$ ipython --no-banner

In [1]: import numpy as np

In [2]: np.set_printoptions(precision=3, suppress=True, linewidth=160)

In [3]: J = np.load("arr.npy")

In [4]: J
Out[4]: 
array([[ 1, -2,  4, -8],
       [ 1, -1,  1, -1],
       [ 1,  0,  0,  0],
       [ 1,  1,  1,  1]])

In [5]: # row 0 dominates

In [6]: round(np.abs(np.linalg.eigvals(J)).max(), 3)
Out[6]: np.float64(3.426)

In [7]: (J - J.T) / 2
Out[7]: 
array([[ 0. , -1.5,  1.5, -4.5],
       [ 1.5,  0. ,  0.5, -1. ],
       [-1.5, -0.5,  0. , -0.5],
       [ 4.5,  1. ,  0.5,  0. ]])

In [8]: np.allclose(J, J.T)
Out[8]: False

In [9]: np.linalg.matrix_power(J, 3)
Out[9]: 
array([[-33,   4, -42,  34],
       [ -8,  -6, -10,  -6],
       [ -5,  -8,  -6, -14],
       [  0, -14,   6, -38]])

In [10]: np.round(np.linalg.det(J), 3)
Out[10]: np.float64(12.0)

In [11]: (J + J.T) / 2
Out[11]: 
array([[ 1. , -0.5,  2.5, -3.5],
       [-0.5, -1. ,  0.5,  0. ],
       [ 2.5,  0.5,  0. ,  0.5],
       [-3.5,  0. ,  0.5,  1. ]])

In [12]: J @ J
Out[12]: 
array([[ -5,  -8,  -6, -14],
       [  0,  -2,   2,  -8],
       [  1,  -2,   4,  -8],
       [  4,  -2,   6,  -8]])

In [13]: Y = J / np.linalg.norm(J, axis=1, keepdims=True)

In [14]: C2 = Y @ Y.T

In [15]: np.linalg.norm(Y, axis=1)
Out[15]: array([1., 1., 1., 1.])

In [16]: (C2 - 2 * np.eye(4)).round(6).argmax(axis=1)
Out[16]: array([1, 0, 1, 2])

In [17]: C2[1]
Out[17]: array([0.813, 1.   , 0.5  , 0.   ])
